$ python -q
>>> import numpy as np
>>> import numpy.linalg as la
>>> np.set_printoptions(precision=2, suppress=True, linewidth=100)
>>> def rnd(a):
...     return np.round(a, 2) + 0
... 
>>> X = np.loadtxt("a.csv", delimiter=",")
>>> X
array([[  5.,  -9.,  -8.],
       [ 10.,  -4.,   0.],
       [ 10.,  -3.,  -3.],
       [ 12.,  -7.,   4.],
       [ 15.,   0.,  -3.],
       [ 15.,   5.,  -5.],
       [ 19.,  14., -14.],
       [ 21.,  10.,  -9.],
       [ 24.,   2.,  -5.],
       [ 26.,   0.,  -3.],
       [ 28.,   1., -11.],
       [ 24.,  -2., -14.],
       [ 21.,   6., -21.],
       [ 24.,   3., -18.],
       [ 32.,   5., -21.],
       [ 27.,  -2., -30.]])
>>> basis = X[[8, 7]].astype(float)
>>> for _ in range(4):
...     idx = la.norm(X[:, None] - basis, axis=-1).argmin(axis=1)
...     basis = np.array([X[idx == j].mean(axis=0) for j in range(2)])
... 
>>> idx
array([0, 0, 0, 0, 0, 0, 1, 1, 0, 0, 1, 1, 1, 1, 1, 1])
>>> rnd(basis)
array([[ 14.62,  -2.  ,  -2.88],
       [ 24.5 ,   4.38, -17.25]])
>>> print(rnd(basis[1] - basis[0]))
[  9.88   6.38 -14.38]
>>> np.bincount(idx)
array([8, 8])
>>> x = np.array([-3, 2, -3])
>>> target = X @ x
>>> target
array([ -9., -38., -27., -62., -36., -20.,  13., -16., -53., -69., -49., -34.,  12., -12., -23.,
         5.])
>>> rnd(la.lstsq(X, target)[0])
array([-3.,  2., -3.])
>>> rng = np.random.default_rng(655)
>>> target = target + 0.05 * rng.normal(size=16)
>>> rnd(target)
array([ -9.05, -38.03, -26.99, -61.96, -36.11, -20.07,  13.01, -16.02, -53.01, -68.94, -48.96,
       -33.92,  11.99, -12.04, -23.09,   4.92])
>>> coef, *_ = la.lstsq(X, target)
>>> rnd(la.norm(target - X @ coef))
np.float64(0.2)
>>> [round(float(la.norm(la.solve(X.T @ X + lam * np.eye(3), X.T @ target))), 2) for lam in (0, 1, 10, 100)]
[4.69, 4.68, 4.62, 4.07]
>>> rnd(coef)
array([-3.,  2., -3.])
>>> rnd(X.T @ (target - X @ coef))
array([0., 0., 0.])
>>> A2 = np.c_[X[:, :2] @ np.array([[-2, -3], [2, -1]]), np.array([3, 1, 2, 2, 0, 3, 0, 1, 0, 0, 0, 0, 3, 1, 3, 0])]
>>> A2
array([[ -28.,   -6.,    3.],
       [ -28.,  -26.,    1.],
       [ -26.,  -27.,    2.],
       [ -38.,  -29.,    2.],
       [ -30.,  -45.,    0.],
       [ -20.,  -50.,    3.],
       [ -10.,  -71.,    0.],
       [ -22.,  -73.,    1.],
       [ -44.,  -74.,    0.],
       [ -52.,  -78.,    0.],
       [ -54.,  -85.,    0.],
       [ -52.,  -70.,    0.],
       [ -30.,  -69.,    3.],
       [ -42.,  -75.,    1.],
       [ -54., -101.,    3.],
       [ -58.,  -79.,    0.]])
>>> rnd(la.norm(A2 - X @ la.lstsq(X, A2)[0], axis=0))
array([0.  , 0.  , 5.57])
>>> la.matrix_rank(np.c_[X, A2])
np.int64(4)
>>> f = np.array([3, 2])
>>> print(np.convolve(A2[13], f))
[-126. -309. -147.    2.]
>>> hat = X @ la.solve(X.T @ X, X.T)
>>> np.allclose(hat @ hat, hat)
True
>>> print(rnd(la.eigvalsh(hat)))
[0. 0. 0. 0. 0. 0. 0. 0. 0. 0. 0. 0. 0. 1. 1. 1.]
>>> M = np.loadtxt("x.csv", delimiter=",")
>>> M
array([[ 12.46,   3.5 , -19.66],
       [ 13.02,  24.79,   8.06],
       [-11.77,  15.27,   2.28],
       [ -2.36, -10.77,   1.67],
       [ 17.03,   9.83,  -7.42],
       [  0.13,  -1.2 ,  -1.05],
       [-11.47,  24.83,  -9.25],
       [ -0.5 ,  20.87,  15.63],
       [ 23.98,  -4.51,  -0.19],
       [-21.02,  -1.61, -15.56],
       [-13.56,  27.74,  -9.92],
       [ 22.94,  -9.2 , -10.59],
       [-16.27,  11.15,  -1.73],
       [  2.01, -17.26,  20.54],
       [  4.9 ,  -0.41,   5.19],
       [-13.07,  16.35, -13.12],
       [-31.49,  -1.01,   4.2 ],
       [-14.38, -17.29,   5.55],
       [-11.06,  12.89,   2.  ],
       [ -2.86,  12.64,   8.46],
       [-29.13,  10.66,   7.62],
       [ 43.97,  -9.66,   2.75],
       [ -3.93, -17.61,  -2.56],
       [-17.65, -14.38,   9.69],
       [ -6.34, -41.55,   5.45]])
>>> A2 = np.c_[M[:, :1] @ np.array([[-2]]), np.array([2, 3, 1, 2, 1, 0, 0, 1, 1, 2, 0, 3, 3, 1, 3, 2, 0, 0, 2, 2, 0, 1, 2, 1, 0])]
>>> A2
array([[-24.92,   2.  ],
       [-26.04,   3.  ],
       [ 23.54,   1.  ],
       [  4.72,   2.  ],
       [-34.06,   1.  ],
       [ -0.26,   0.  ],
       [ 22.94,   0.  ],
       [  1.  ,   1.  ],
       [-47.96,   1.  ],
       [ 42.04,   2.  ],
       [ 27.12,   0.  ],
       [-45.88,   3.  ],
       [ 32.54,   3.  ],
       [ -4.02,   1.  ],
       [ -9.8 ,   3.  ],
       [ 26.14,   2.  ],
       [ 62.98,   0.  ],
       [ 28.76,   0.  ],
       [ 22.12,   2.  ],
       [  5.72,   2.  ],
       [ 58.26,   0.  ],
       [-87.94,   1.  ],
       [  7.86,   2.  ],
       [ 35.3 ,   1.  ],
       [ 12.68,   0.  ]])
>>> rnd(la.norm(la.qr(M)[0].T @ A2, axis=0) ** 2 / ((A2 ** 2).sum(axis=0) + 1e-12))
array([1.  , 0.03])
>>> la.matrix_rank(np.c_[M, A2])
np.int64(4)
>>> rnd(la.norm(A2 - M @ la.lstsq(M, A2)[0], axis=0))
array([0.  , 8.28])
>>> hat = A2 @ la.solve(A2.T @ A2, A2.T)
>>> rnd(hat @ A2[:, 0])
array([-24.92, -26.04,  23.54,   4.72, -34.06,  -0.26,  22.94,   1.  , -47.96,  42.04,  27.12,
       -45.88,  32.54,  -4.02,  -9.8 ,  26.14,  62.98,  28.76,  22.12,   5.72,  58.26, -87.94,
         7.86,  35.3 ,  12.68])
>>> la.matrix_rank(np.eye(25) - hat)
np.int64(23)
>>> Ac = M - M.mean(axis=0)
>>> evecs = la.svd(Ac)[2][:2]
>>> A2 = Ac - Ac @ evecs.T @ evecs
>>> print(rnd(A2.std(axis=0)))
[0.72 1.72 8.89]
>>> E = np.load("test16.npy")
>>> print(E)
[[ 2  1  2  0]
 [-2 -2  0  0]
 [ 1 -3  1 -2]]
>>> left, sig, Vh = la.svd(E, full_matrices=False)
>>> rnd(left.T @ E @ Vh.T)
array([[4.16, 0.  , 0.  ],
       [0.  , 3.64, 0.  ],
       [0.  , 0.  , 1.22]])
>>> rnd(np.abs(Vh[0]))
array([0.2 , 0.9 , 0.05, 0.38])
>>> rnd(sig / sig[0])
array([1.  , 0.87, 0.29])
>>> data = np.load("dump.npy")
>>> print(data)
[[-3.  1.  0.  0.]
 [ 0. -3.  1.  0.]
 [ 0.  0. -3.  1.]
 [ 0.  0.  0. -3.]]
>>> idx = rng.permutation(4)
>>> idx
array([3, 1, 2, 0])
>>> A2 = data[idx][:, idx]
>>> print(np.diag(A2))
[-3. -3. -3. -3.]
>>> rnd(np.sort(np.abs(la.eigvals(A2))))
array([3., 3., 3., 3.])
>>> f = np.array([-2, 3, 3])
>>> np.convolve(data[3], f)
array([ 0.,  0.,  0.,  6., -9., -9.])
>>> np.array([np.convolve(row, f, "same") for row in data])
array([[-11.,  -6.,   3.,   0.],
       [  6., -11.,  -6.,   3.],
       [  0.,   6., -11.,  -6.],
       [  0.,   0.,   6.,  -9.]])
>>> Q, evecs = la.qr(data[:, :1])[0], la.qr(data[:, 1:])[0]
>>> sig = la.svd(Q.T @ evecs, compute_uv=False)
>>> rnd(la.norm(Q @ Q.T - evecs @ evecs.T, 2))
np.float64(1.0)
>>> (sig > 0.9).sum()
np.int64(0)
>>> data @ data
array([[ 9., -6.,  1.,  0.],
       [ 0.,  9., -6.,  1.],
       [ 0.,  0.,  9., -6.],
       [ 0.,  0.,  0.,  9.]])
>>> rnd(la.matrix_power(data - np.diag(np.diag(data)), 4))
array([[0., 0., 0., 0.],
       [0., 0., 0., 0.],
       [0., 0., 0., 0.],
       [0., 0., 0., 0.]])
>>> print(np.prod(np.diag(data)), rnd(la.det(data)))
81.0 81.0
>>> la.matrix_rank(data - data[0, 0] * np.eye(4))
np.int64(3)
>>> A2 = data + rng.integers(-2, 3, (4, 3)) @ rng.integers(-2, 3, (3, 4))
>>> print(A2)
[[-3. -5.  2.  2.]
 [ 0.  3. -1. -2.]
 [ 4.  4. -2. -1.]
 [-4. -2. -1. -3.]]
>>> la.matrix_rank(A2 - data, tol=1e-8)
np.int64(3)
>>> A2 - data
array([[ 0., -6.,  2.,  2.],
       [ 0.,  6., -2., -2.],
       [ 4.,  4.,  1., -2.],
       [-4., -2., -1.,  0.]])
>>> A2 = np.array([[0, -2], [-2, 3]])
>>> mat = np.tile(A2, (2, 2))
>>> mat
array([[ 0, -2,  0, -2],
       [-2,  3, -2,  3],
       [ 0, -2,  0, -2],
       [-2,  3, -2,  3]])
>>> # rows 0 and 2 are equal
>>> A2 = mat / np.sqrt((mat ** 2).mean(axis=1, keepdims=True))
>>> rnd(A2[2])
array([ 0.  , -1.41,  0.  , -1.41])
>>> la.matrix_rank(A2) == la.matrix_rank(mat)
np.True_
>>> print(mat - mat.mean(axis=1, keepdims=True))
[[ 1.  -1.   1.  -1. ]
 [-2.5  2.5 -2.5  2.5]
 [ 1.  -1.   1.  -1. ]
 [-2.5  2.5 -2.5  2.5]]
>>> left, sig, Vh = la.svd(mat)
>>> evecs = Vh[:(sig > 1e-8).sum()]
>>> x = mat[3] + 2 * mat[0] + rng.integers(2) * np.eye(4)[0]
>>> x
array([-1., -1., -2., -1.])
>>> print(rnd(np.diag(evecs.T @ evecs)))
[0.5 0.5 0.5 0.5]
>>> rnd(la.norm(x - evecs.T @ evecs @ x))
np.float64(0.71)
>>> evals, evecs = la.eigh(mat)
>>> rnd(evals.sum()), np.trace(mat)
(np.float64(6.0), np.int64(6))
>>> rnd(la.svd(mat, compute_uv=False))
array([8., 2., 0., 0.])
>>> rnd(evecs @ np.diag(evals) @ evecs.T)
array([[ 0., -2.,  0., -2.],
       [-2.,  3., -2.,  3.],
       [ 0., -2.,  0., -2.],
       [-2.,  3., -2.,  3.]])
>>> rnd(la.eigvalsh(mat + 5 * np.eye(4)))
array([ 3.,  5.,  5., 13.])
>>> rnd(evecs.T @ mat @ evecs)
array([[-2.,  0.,  0.,  0.],
       [ 0.,  0.,  0.,  0.],
       [ 0.,  0.,  0.,  0.],
       [ 0.,  0.,  0.,  8.]])
